$ python -q
>>> import numpy as np
>>> np.set_printoptions(precision=3, suppress=True, linewidth=200)
>>> F = np.load("data.npy")
>>> print(F)
[[-1.035 -2.126 -0.669]
 [ 1.4    4.879  2.281]
 [-3.201 -2.922 -2.902]
 [ 0.041  3.829  0.544]
 [-1.249 -0.674 -2.333]
 [ 5.425 -1.153 -3.022]
 [ 2.173  3.504 -1.288]
 [ 4.588  4.021  0.089]
 [-0.08  -7.942 -0.67 ]
 [ 1.228 -8.553  1.011]
 [ 4.907 -1.717 -1.081]
 [-2.109 -1.974 -0.41 ]
 [-4.306  1.163 -0.027]
 [ 3.823  0.111 -1.29 ]
 [ 0.29   6.393 -2.401]
 [ 1.861  0.66  -1.193]
 [ 3.024 -1.491 -0.013]
 [-6.326 -8.203  1.472]
 [-1.872  3.808  0.443]
 [ 2.793 -4.774  1.249]
 [-1.53  -0.145 -3.547]
 [ 0.635  0.564 -3.281]
 [ 3.926 -2.238  1.773]]
>>> hat = F @ np.linalg.solve(F.T @ F, F.T)
>>> hat @ F[:, 2]
array([-0.669,  2.281, -2.902,  0.544, -2.333, -3.022, -1.288,  0.089, -0.67 ,  1.011, -1.081, -0.41 , -0.027, -1.29 , -2.401, -1.193, -0.013,  1.472,  0.443,  1.249, -3.547, -3.281,  1.773])
>>> np.trace(hat)
np.float64(3.0)
>>> np.allclose(hat @ hat, hat)
True
>>> out = F / np.linalg.norm(F, axis=1, keepdims=True)
>>> G = out @ out.T
>>> (G - 2 * np.eye(23)).round(6).argmax(axis=1)
array([11,  3, 11,  1, 20, 13,  7,  6,  9,  8, 16, 17, 18,  5,  6, 13, 10, 11,  3,  9,  4, 20, 16])
>>> np.argwhere(np.triu(np.abs(G) > 0.95, 1))
array([[ 0,  1],
       [ 3,  8],
       [ 3,  9],
       [ 4, 20],
       [ 5, 10],
       [ 5, 13],
       [ 6, 17],
       [ 7, 11],
       [ 7, 17],
       [ 8,  9],
       [ 9, 14],
       [10, 12],
       [10, 16],
       [12, 16]])
>>> np.linalg.norm(out, axis=1)
array([1., 1., 1., 1., 1., 1., 1., 1., 1., 1., 1., 1., 1., 1., 1., 1., 1., 1., 1., 1., 1., 1., 1.])
>>> D = np.linalg.norm(F[:, None] - F[None], axis=-1)
>>> (D + 1e9 * np.eye(23)).round(6).argmin(axis=1)
array([11,  3, 11, 18, 20, 10,  7,  6,  9,  8,  5,  0, 18, 15,  6, 13, 22,  8,  3, 22,  4, 20, 16])
>>> print(D[:5, :5])
[[ 0.     7.981  3.211  6.172  2.219]
 [ 7.981  0.    10.435  2.443  7.69 ]
 [ 3.211 10.435  0.     8.244  3.031]
 [ 6.172  2.443  8.244  0.     5.497]
 [ 2.219  7.69   3.031  5.497  0.   ]]
>>> np.unravel_index(D.round(6).argmax(), D.shape)
(np.int64(14), np.int64(17))
>>> D[0].round(6).argsort(kind="stable")[:4]
array([ 0, 11,  4,  2])
>>> np.flatnonzero(D[0] < D.mean() / 2)
array([ 0,  2,  4, 11])
>>> D.shape
(23, 23)
>>> E = np.loadtxt("out17.csv", delimiter=",")
>>> E
array([[-2., -1.,  0.,  0.],
       [-1.,  2., -1.,  0.],
       [ 0., -1.,  2., -1.],
       [ 0.,  0., -1.,  2.]])
>>> # symmetric
>>> out = np.array([[5, 5, 1], [2, 2, 4]])
>>> W2 = np.kron(out, E)
>>> W2.shape
(8, 12)
>>> round(np.linalg.norm(W2, 2), 3), np.round(np.linalg.norm(out, 2) * np.linalg.norm(E, 2), 3)
(np.float64(27.934), np.float64(27.934))
>>> W2
array([[-10.,  -5.,   0.,   0., -10.,  -5.,   0.,   0.,  -2.,  -1.,   0.,   0.],
       [ -5.,  10.,  -5.,   0.,  -5.,  10.,  -5.,   0.,  -1.,   2.,  -1.,   0.],
       [  0.,  -5.,  10.,  -5.,   0.,  -5.,  10.,  -5.,   0.,  -1.,   2.,  -1.],
       [  0.,   0.,  -5.,  10.,   0.,   0.,  -5.,  10.,   0.,   0.,  -1.,   2.],
       [ -4.,  -2.,   0.,   0.,  -4.,  -2.,   0.,   0.,  -8.,  -4.,   0.,   0.],
       [ -2.,   4.,  -2.,   0.,  -2.,   4.,  -2.,   0.,  -4.,   8.,  -4.,   0.],
       [  0.,  -2.,   4.,  -2.,   0.,  -2.,   4.,  -2.,   0.,  -4.,   8.,  -4.],
       [  0.,   0.,  -2.,   4.,   0.,   0.,  -2.,   4.,   0.,   0.,  -4.,   8.]])
>>> np.linalg.matrix_rank(W2)
np.int64(8)
